>>> import numpy as np
>>> np.set_printoptions(suppress=True, linewidth=200)
>>> J = np.load("layer5.npy")
>>> print(J)
[[-3  0  0  0]
 [ 0 -2  0  0]
 [ 0  0  3  3]
 [ 0  0  2 -3]]
>>> # 3 blocks once reordered
>>> w, V = np.linalg.eig(J)
>>> print(np.round(np.sort(np.linalg.eigvals(J @ J)), 2))
[ 4.  9. 15. 15.]
>>> print(round(float(np.prod(w)), 2))
-90.0
>>> print(w.round(2))
[ 3.87 -3.87 -3.   -2.  ]
>>> print(np.round(np.sort(np.linalg.eigvals(J.T)), 2))
[-3.87 -3.   -2.    3.87]
>>> print(np.round(np.sort(np.linalg.eigvals(np.linalg.inv(J))), 2))
[-0.5  -0.33 -0.26  0.26]
>>> print((J != 0).astype(int))
[[1 0 0 0]
 [0 1 0 0]
 [0 0 1 1]
 [0 0 1 1]]
>>> print(round(np.linalg.det(J), 2))
-90.0
>>> x0 = np.array([0, 0, 0, -3])
>>> rhs = J @ x0
>>> print(rhs)
[ 0  0 -9  9]
>>> print(np.round(np.linalg.solve(J, -2 * rhs), 2))
[-0. -0.  0.  6.]
>>> print(np.round(np.linalg.solve(J, J[:, 1]), 2))
[-0.  1.  0. -0.]
>>> rng = np.random.default_rng(496962)
>>> labels = rng.permutation(4)
>>> print(labels)
[1 2 3 0]
>>> M2 = J[labels][:, labels]
>>> print(M2)
[[-2  0  0  0]
 [ 0  3  3  0]
 [ 0  2 -3  0]
 [ 0  0  0 -3]]
>>> print(np.allclose(M2, J))
False
>>> print(np.round(np.linalg.norm(J[0] - J[2]), 2))
5.2
>>> print(np.round(np.linalg.norm(J, 2), 2))
4.41
>>> print(round(float(np.linalg.norm(J, 1)), 2), round(float(np.linalg.norm(J, np.inf)), 2))
6.0 6.0
>>> print(round(np.linalg.norm(J[0], 1), 2), np.round(np.linalg.norm(J[0], np.inf), 2))
3.0 3.0
>>> print(round(np.linalg.norm(J, "nuc"), 2))
12.81
>>> F = np.load("dump.npy")
>>> print(F)
[[ 140  117  -65]
 [ 117  211 -101]
 [ -65 -101  105]]
>>> th = np.radians(118)
>>> R = np.eye(3)
>>> R[0, 0] = R[2, 2] = np.cos(th)
>>> R[0, 2], R[2, 0] = -np.sin(th), np.sin(th)
>>> print(R.round(2))
[[-0.47  0.   -0.88]
 [ 0.    1.    0.  ]
 [ 0.88  0.   -0.47]]
>>> M2 = F @ R.T
>>> print(round(np.linalg.det(R), 2), round(float(np.trace(R)), 2))
1.0 0.06
>>> print(np.allclose(np.linalg.norm(F, axis=1), np.linalg.norm(M2, axis=1)))
True
>>> print(np.allclose(F @ F.T, M2 @ M2.T))
True
>>> print(np.round(np.linalg.svd(F, compute_uv=False), 2), np.round(np.linalg.svd(M2, compute_uv=False), 2))
[355.22  58.09  42.69] [355.22  58.09  42.69]
>>> print(M2.round(2))
[[  -8.33  117.    154.13]
 [  34.25  211.    150.72]
 [ -62.19 -101.   -106.69]]
>>> hat = np.triu(np.array([[-2, 1, -1], [-2, -1, 0], [-2, 0, 2]]), 1) + np.eye(3)
>>> M2 = hat @ F @ np.linalg.inv(hat)
>>> print(M2)
[[322. 107.  51.]
 [117.  94.  16.]
 [-65. -36.  40.]]
>>> w, V = np.linalg.eigh(F)
>>> x0 = np.array([0, 2, 1])
>>> print(np.abs(F).sum(axis=1).max(), np.round(np.abs(w).max(), 2))
429 355.22
>>> print((np.sign(V[:, -1].round(6)) == np.sign(V[0, -1].round(6))).astype(int))
[1 1 0]
>>> print(x0 @ F @ x0 / (x0 @ x0), round(w[0], 2), round(w[-1], 2))
109.0 42.69 355.22
>>> print(np.round(V * np.sqrt(w) @ V.T, 2))
[[10.69  4.5  -2.36]
 [ 4.5  13.21 -4.05]
 [-2.36 -4.05  9.11]]
>>> print(x0 @ F @ x0)
545
>>> print(np.round(V * np.abs(w) @ V.T, 2))
[[ 140.  117.  -65.]
 [ 117.  211. -101.]
 [ -65. -101.  105.]]
>>> X = np.array([[2.1, 1.22, -2.12, 2.39],
...     [-5.15, -0.06, 9.08, -6.32],
...     [-9.96, -2.24, 6.87, -10.01]])
>>> C2 = X.T @ X
>>> print(np.round(np.diag(C2), 2))
[130.13   6.51 134.14 145.85]
>>> print(C2.round(2))
[[ 130.13   25.18 -119.64  137.27]
 [  25.18    6.51  -18.52   25.72]
 [-119.64  -18.52  134.14 -131.22]
 [ 137.27   25.72 -131.22  145.85]]
>>> print(np.round(np.linalg.svd(X, compute_uv=False) ** 2, 2))
[400.02  15.98   0.64]
>>> t3 = np.stack([X, 3 * X, X[::-1]])
>>> print(np.round(t3.sum(axis=0), 2))
[[ -1.56   2.64  -1.61  -0.45]
 [-25.75  -0.3   45.4  -31.6 ]
 [-37.74  -7.74  25.36 -37.65]]
>>> M2 = np.array([[6, -5], [-9, -7], [0, 3]])
>>> m1 = np.kron(np.eye(3, dtype=int), M2)
>>> print(m1)
[[ 6 -5  0  0  0  0]
 [-9 -7  0  0  0  0]
 [ 0  3  0  0  0  0]
 [ 0  0  6 -5  0  0]
 [ 0  0 -9 -7  0  0]
 [ 0  0  0  3  0  0]
 [ 0  0  0  0  6 -5]
 [ 0  0  0  0 -9 -7]
 [ 0  0  0  0  0  3]]
>>> M2 = m1 / np.sqrt((m1 ** 2).mean(axis=1, keepdims=True))
>>> print(M2[8].round(2))
[0.   0.   0.   0.   0.   2.45]
>>> print(np.round(np.linalg.norm(M2, axis=1), 2))
[2.45 2.45 2.45 2.45 2.45 2.45 2.45 2.45 2.45]
>>> f = np.array([1, 2, 7])
>>> print(np.array([np.convolve(row, f, "same") for row in m1]))
[[  7  32 -35   0   0   0]
 [-25 -77 -49   0   0   0]
 [  3   6  21   0   0   0]
 [  0   6   7  32 -35   0]
 [  0  -9 -25 -77 -49   0]
 [  0   0   3   6  21   0]
 [  0   0   0   6   7  32]
 [  0   0   0  -9 -25 -77]
 [  0   0   0   0   3   6]]
>>> print(np.polyval(f, m1[3]))
[ 7  7 55 22  7  7]
>>> print(np.convolve(m1[3], f))
[  0   0   6   7  32 -35   0   0]
>>> print(np.correlate(m1[3], m1[0], "full"))
[  0   0   0   0   0   0 -30  61 -30   0   0]
>>> C2 = m1.T @ m1
>>> print(np.round(np.linalg.svd(m1, compute_uv=False) ** 2, 2))
[137.12 137.12 137.12  62.88  62.88  62.88]
>>> print(np.linalg.matrix_rank(C2))
6
>>> print(np.allclose(C2, C2.T))
True
>>> print(np.trace(C2), (m1 ** 2).sum())
600 600
>>> x0 = np.array([0, -3, -1, 2, 2, 1])
>>> h1 = np.maximum(m1 @ x0, 0)
>>> print(np.round(np.tanh(m1 @ x0), 2))
[ 1.  1. -1. -1. -1.  1.  1. -1.  1.]
>>> print(np.maximum(m1 @ (3 * x0), 0))
[45 63  0  0  0 18 21  0  9]
>>> W = np.array([[2, 1, -3, 1, -2, 2],
...     [-2, 3, 3, -1, 3, 0],
...     [-2, 0, 0, -1, 2, 1],
...     [-2, 3, 3, 3, 3, 3],
...     [3, -2, -1, 0, 1, 1],
...     [0, 2, -3, 3, -3, 2]])
>>> coef = np.array([-1, -2, -2, 0, -2, -2])
>>> H = np.maximum(m1 @ W + coef, 0)
>>> print(np.linalg.matrix_rank(H))
6
>>> print((H > 0).astype(int))
[[1 0 0 1 0 1]
 [0 0 1 0 0 0]
 [0 1 1 0 1 0]
 [0 0 0 0 0 0]
 [1 0 0 0 0 0]
 [0 1 1 1 1 1]
 [1 0 1 0 1 0]
 [0 1 1 0 1 0]
 [0 1 0 1 0 1]]
>>> print(H)
[[21  0  0 11  0 10]
 [ 0  0  4  0  0  0]
 [ 0  7  7  0  7  0]
 [ 0  0  0  0  0  0]
 [31  0  0  0  0  0]
 [ 0  7  7  9  7  7]
 [17  0  7  0 19  0]
 [ 0  2 28  0 10  0]
 [ 0  4  0  9  0  4]]
>>> Z = np.array([[7, 3, 8], [6, 8, 3], [5, 6, 6], [2, 5, 9], [9, 0, 6], [6, 0, 5]])
>>> print((H @ Z).round(6).argmax(axis=1))
[2 1 0 0 2 2 0 0 2]
>>> print(H @ Z)
[[229 118 317]
 [ 20  24  24]
 [140  98 105]
 [  0   0   0]
 [217  93 248]
 [200 143 221]
 [325  93 292]
 [242 184 234]
 [ 66  77 113]]
>>> A = np.load("m.npy")
>>> print(A)
[[ 1  0  0 -2]
 [ 0  4  2 -2]
 [ 0  2  1 -1]
 [-2 -2 -1  5]]
>>> # equal to its transpose
>>> print(round(np.linalg.norm(A, "nuc"), 2))
11.0
>>> print(round(np.linalg.norm(A, 2), 2))
7.56
>>> print(np.round(np.linalg.norm(A, 1), 2), np.round(np.linalg.norm(A, np.inf), 2))
10.0 10.0
>>> print(np.round(np.linalg.norm(A[2], 1), 2), round(np.linalg.norm(A[2], np.inf), 2))
4.0 2.0
>>> print(np.round(np.linalg.norm(A, axis=0), 2))
[2.24 4.9  2.45 5.83]
>>> print(A[2] @ A[0])
2
>>> print(np.linalg.norm(A, axis=1).argmax())
3
>>> labels = rng.permutation(4)
>>> print(labels)
[2 3 1 0]
>>> M2 = A[labels][:, labels]
>>> print(M2)
[[ 1 -1  2  0]
 [-1  5 -2 -2]
 [ 2 -2  4  0]
 [ 0 -2  0  1]]
>>> print(np.trace(M2))
11
>>> print(round(float(np.linalg.det(M2)), 2), round(np.linalg.det(A[labels]), 2))
0.0 0.0
>>> print(np.diag(M2))
[1 5 4 1]
>>> M2 = A / np.linalg.norm(A, axis=1, keepdims=True)
>>> C2 = M2 @ M2.T
>>> print((C2 - 2 * np.eye(4)).round(6).argmax(axis=1))
[1 2 1 1]
>>> print(np.round(np.linalg.norm(M2, axis=1), 2))
[1. 1. 1. 1.]
>>> print(C2.round(2))
[[ 1.    0.37  0.37 -0.92]
 [ 0.37  1.    1.   -0.7 ]
 [ 0.37  1.    1.   -0.7 ]
 [-0.92 -0.7  -0.7   1.  ]]
>>> print(C2[0].round(2))
[ 1.    0.37  0.37 -0.92]
>>> print(round(float(np.degrees(np.arccos(np.clip(C2[0, 3], -1, 1)))), 2))
156.98
>>> print(np.argwhere(np.triu(np.abs(C2) > 0.95, 1)))
[[1 2]]
